% ipython --no-banner

In [1]: import numpy as np

In [2]: from numpy import linalg as LA

In [3]: np.set_printoptions(precision=1, suppress=True, linewidth=200, sign=" ")

In [4]: def rnd(a):
   ...:     return np.round(a, 1) + 0
   ...: 

In [5]: C = np.array([[1, 2, 6, 2], [1, 8, 8, 0], [6, 8, 3, 4], [1, 7, 6, 2]])

In [6]: rng = np.random.default_rng(32613)

In [7]: data = (rng.random((12, 4)) < 0.25) @ C

In [8]: print(data)
[[  2  15  14   2]
 [  0   0   0   0]
 [  0   0   0   0]
 [  1   7   6   2]
 [  0   0   0   0]
 [  0   0   0   0]
 [  2  10  14   2]
 [  0   0   0   0]
 [  0   0   0   0]
 [  1   2   6   2]
 [  0   0   0   0]
 [  1   2   6   2]]

In [9]: Xc = data - data.mean(axis=0)

In [10]: Uu, sigma, VT = LA.svd(Xc, full_matrices=False)

In [11]: print(rnd((sigma ** 2).sum() ** 2 / (sigma ** 4).sum()))
1.1

In [12]: print(rnd(sigma))
[ 24.3   4.6   1.5   0. ]

In [13]: print(rnd(Xc.mean(axis=0)))
[ 0.  0.  0.  0.]

In [14]: print(rnd(VT[0] * np.sign(VT[0, np.abs(VT[0]).argmax()])))
[ 0.1  0.7  0.7  0.1]

In [15]: print(np.abs(Uu[:, 0]).argmax())
0

In [16]: print(np.searchsorted(np.cumsum(sigma ** 2) / (sigma ** 2).sum(), 0.9) + 1)
1

In [17]: print(rnd(sigma ** 2 / (sigma ** 2).sum()))
[ 1.  0.  0.  0.]

In [18]: Uu, sigma, VT = LA.svd(data)

In [19]: evecs = VT[:(sigma > 1e-8).sum()]

In [20]: x0 = data[2] + -3 * data[11] + rng.integers(2) * np.eye(4)[3]

In [21]: print(x0)
[ -3.  -6. -18.  -5.]

In [22]: print(rnd(np.diag(evecs.T @ evecs)))
[ 0.  1.  1.  1.]

In [23]: print(LA.matrix_rank(np.vstack([data, x0])))
4

In [24]: print(rnd(LA.norm(x0 - evecs.T @ evecs @ x0)))
0.1

In [25]: gram = np.cov(data, rowvar=False)

In [26]: print(np.median(data, axis=0))
[ 0.  0.  0.  0.]

In [27]: print(rnd(np.polyfit(data[:, 2], data[:, 1], 1)))
[ 0.9 -0.3]

In [28]: print(rnd(LA.eigvalsh(gram)[::-1]))
[ 53.9   2.    0.2   0. ]

In [29]: print(rnd(np.corrcoef(data.T)))
[[ 1.   0.9  1.   0.9]
 [ 0.9  1.   0.9  0.7]
 [ 1.   0.9  1.   0.9]
 [ 0.9  0.7  0.9  1. ]]

In [30]: print(rnd(gram))
[[  0.6   3.6   4.3   0.7]
 [  3.6  24.9  25.3   3.8]
 [  4.3  25.3  29.4   4.9]
 [  0.7   3.8   4.9   1.1]]

In [31]: J = np.array([[0, 0, 0, 1, 1],
    ...:     [0, 0, 0, 0, 0],
    ...:     [0, 0, 0, 1, 1],
    ...:     [1, 0, 1, 0, 1],
    ...:     [1, 0, 1, 1, 0]])

In [32]: f = np.array([-2, 3, 0])

In [33]: print(np.convolve(J[3], f))
[-2  3 -2  3 -2  3  0]

In [34]: def softmax(z):
    ...:     e = np.exp(z - z.max(axis=-1, keepdims=True))
    ...:     return e / e.sum(axis=-1, keepdims=True)
    ...: 

In [35]: print(rnd(softmax(J).sum(axis=1)))
[ 1.  1.  1.  1.  1.]

In [36]: S = J @ J.T / np.sqrt(5)

In [37]: print(rnd(softmax(S)))
[[ 0.3  0.1  0.3  0.2  0.2]
 [ 0.2  0.2  0.2  0.2  0.2]
 [ 0.3  0.1  0.3  0.2  0.2]
 [ 0.2  0.1  0.2  0.4  0.2]
 [ 0.2  0.1  0.2  0.2  0.4]]

In [38]: print(rnd(softmax(S)[2] @ J))
[ 0.3  0.   0.3  0.7  0.7]

In [39]: print(softmax(S).round(6).argmax(axis=1))
[ 0  0  0  3  4]

In [40]: d = LA.norm(data[:, None] - data[None], axis=-1)

In [41]: print(rnd(d[:5, :5]))
[[  0.   20.7  20.7  11.4  20.7]
 [ 20.7   0.    0.    9.5   0. ]
 [ 20.7   0.    0.    9.5   0. ]
 [ 11.4   9.5   9.5   0.    9.5]
 [ 20.7   0.    0.    9.5   0. ]]

In [42]: K = np.array([[-1, -1, 2, -2, 0],
    ...:     [-2, 2, 1, 1, -2],
    ...:     [2, 1, -2, -2, 1],
    ...:     [-2, 0, -1, -1, -2]]) * (rng.random((4, 5)) < 0.3)

In [43]: print(K)
[[-1 -1  2 -2  0]
 [-2  0  0  0 -2]
 [ 0  0 -2  0  0]
 [ 0  0 -1 -1 -2]]

In [44]: Y = np.array([[1, 1, 1], [0, 0, 0]])

In [45]: C = np.kron(Y, K)

In [46]: print(C.shape)
(8, 15)

In [47]: print(LA.matrix_rank(C))
4

In [48]: print(rnd(LA.norm(C, 2)), rnd(LA.norm(Y, 2) * LA.norm(K, 2)))
6.2 6.2

In [49]: A = np.loadtxt("run14.csv", delimiter=",")

In [50]: print(rnd(A))
[[ 0.3  0.5]
 [ 0.5  0.7]]

In [51]: hat = np.triu(np.array([[3, 2], [2, 1]]), 1) + np.eye(2)

In [52]: Y = hat @ A @ LA.inv(hat)

In [53]: print(rnd(hat @ A - A @ hat))
[[ 0.9  0.7]
 [ 0.  -0.9]]

In [54]: print(rnd(np.trace(Y)), rnd(np.trace(A)))
1.0 1.0

In [55]: print(rnd(LA.det(Y)))
0.0

In [56]: evals, evecs = LA.eigh(A)

In [57]: print(rnd(LA.eigvalsh(A + 4 * np.eye(2))))
[ 4.  5.]

In [58]: print(rnd(evecs @ np.diag(evals) @ evecs.T))
[[ 0.3  0.5]
 [ 0.5  0.7]]

In [59]: print(rnd(evecs.T @ evecs))
[[ 1.  0.]
 [ 0.  1.]]

In [60]: print(rnd(evals.sum()), rnd(np.trace(A)))
1.0 1.0

In [61]: print(rnd(evals))
[ 0.  1.]

In [62]: Uu, sigma, VT = LA.svd(A)

In [63]: print(np.argmax(sigma[:-1] / (sigma[1:] + 1e-6)) + 1)
1

In [64]: Y = Uu[:, :1] @ np.diag(sigma[:1]) @ VT[:1]

In [65]: print(LA.matrix_rank(A, rtol=0.05))
1

In [66]: print(rnd(np.abs(A - Y).max()))
0.0

In [67]: print(LA.lstsq(A[:-1].T, A[-1])[2])
1

In [68]: print(rnd(A @ LA.pinv(A) @ A))
[[ 0.3  0.5]
 [ 0.5  0.7]]

In [69]: print(np.unique(A.round(6), axis=0).shape)
(2, 2)

In [70]: gram = A.T @ A

In [71]: print(rnd(gram))
[[ 0.3  0.5]
 [ 0.5  0.7]]

In [72]: print(rnd(np.diag(gram)))
[ 0.3  0.7]

In [73]: print(rnd(np.trace(gram)), rnd((A ** 2).sum()))
1.0 1.0

In [74]: print(rnd(LA.eigvalsh(gram)[::-1]))
[ 1.  0.]

In [75]: arr = np.load("sample15.npy")

In [76]: print(arr)
[[-1. -7.  1.  0.  0.]
 [ 3. -9. -8.  0.  0.]
 [-6.  8. -3.  0.  0.]
 [ 0.  0.  0. -2. -4.]
 [ 0.  0.  0.  3.  2.]]

In [77]: f, v = arr[4], arr[2]

In [78]: print(f @ v)
0.0

In [79]: pr = (f @ v) / (f @ f) * f

In [80]: print(LA.matrix_rank(np.outer(f, v)))
1

In [81]: print((v - pr) @ f)
0.0

In [82]: print(pr)
[ 0.  0.  0.  0.  0.]

In [83]: print(rnd(LA.norm(f + v) ** 2 + LA.norm(f - v) ** 2))
244.0

In [84]: q, Rm = LA.qr(arr)

In [85]: print(rnd(q @ Rm))
[[-1. -7.  1.  0.  0.]
 [ 3. -9. -8.  0.  0.]
 [-6.  8. -3.  0.  0.]
 [ 0.  0.  0. -2. -4.]
 [ 0.  0.  0.  3.  2.]]

In [86]: print(rnd(q.T @ q))
[[ 1.  0.  0.  0.  0.]
 [ 0.  1.  0.  0.  0.]
 [ 0.  0.  1.  0.  0.]
 [ 0.  0.  0.  1.  0.]
 [ 0.  0.  0.  0.  1.]]

In [87]: print(rnd(np.abs(np.diag(Rm))))
[ 6.8  9.7  7.9  3.6  2.2]

In [88]: Y = arr / LA.norm(arr, axis=1, keepdims=True)

In [89]: gram = Y @ Y.T

In [90]: print(rnd(LA.norm(Y, axis=1)))
[ 1.  1.  1.  1.  1.]

In [91]: print((gram - 2 * np.eye(5)).round(6).argmax(axis=1))
[ 1  0  3  0  0]

In [92]: print(np.degrees(np.arccos(np.clip(gram[2, 3], -1, 1))))
90.0

In [93]: print(np.argwhere(np.triu(np.abs(gram) > 0.95, 1)))
[]

In [94]: print((np.abs(gram) > 0.9).astype(int))
[[ 1  0  0  0  0]
 [ 0  1  0  0  0]
 [ 0  0  1  0  0]
 [ 0  0  0  1  0]
 [ 0  0  0  0  1]]

In [95]: feats = np.array([[0, 0, 5], [4, 0, 0], [0, -2, 0]])

In [96]: print((feats + feats.T) / 2)
[[ 0.   2.   2.5]
 [ 2.   0.  -1. ]
 [ 2.5 -1.   0. ]]

In [97]: print(np.allclose(feats, feats.T))
False

In [98]: print(LA.matrix_power(feats, 4))
[[   0    0 -200]
 [-160    0    0]
 [   0   80    0]]

In [99]: print(rnd(np.abs(LA.eigvals(feats)).max()))
3.4

In [100]: assert feats == feats.T
ValueError: The truth value of an array with more than one element is ambiguous. Use a.any() or a.all()


In [101]: print(rnd(LA.det(feats)))
-40.0

In [102]: print(np.trace(feats))
0

In [103]: x0 = np.array([5, 3, 0])

In [104]: rhs = feats @ x0

In [105]: print(rhs)
[ 0 20 -6]

In [106]: print(rnd(LA.solve(feats, 2 * rhs)))
[ 10.   6.   0.]

In [107]: print(rnd(LA.solve(feats, rhs + feats[:, 1])))
[ 5.  4.  0.]

In [108]: Y = np.array([[-7, 2], [0, 3], [2, 7]])

In [109]: print(LA.matrix_rank(np.vstack([feats, Y.T])))
3

In [110]: print(feats @ Y)
[[ 10  35]
 [-28   8]
 [  0  -6]]

In [111]: x0 = np.array([3, 1, -3])

In [112]: rhs = feats @ x0

In [113]: beta, lr = np.zeros(3), 1 / LA.norm(feats, 2) ** 2

In [114]: for i in range(6):
     ...:     beta -= lr * feats.T @ (feats @ beta - rhs)
     ...:     if i % 2 == 0: print(i, round(LA.norm(feats @ beta - rhs), 1))
     ...: 
0 4.6
2 1.3
4 0.8

In [115]: print(rnd(LA.cond(feats)))
2.5

In [116]: print(rnd(beta))
[ 3.   0.6 -3. ]

In [117]: print(rnd(LA.pinv(feats)))
[[ 0.   0.2  0. ]
 [ 0.   0.  -0.5]
 [ 0.2  0.   0. ]]

In [118]: print(feats @ feats.T)
[[ 25   0   0]
 [  0  16   0]
 [  0   0   4]]

In [119]: print(feats.T @ feats)
[[ 16   0   0]
 [  0   4   0]
 [  0   0  25]]

In [120]: print(rnd(LA.norm(feats, axis=0)))
[ 4.  2.  5.]

In [121]: print(feats[:, 2] @ feats[:, 1])
0

In [122]: print(rnd(LA.svd(feats, compute_uv=False)))
[ 5.  4.  2.]
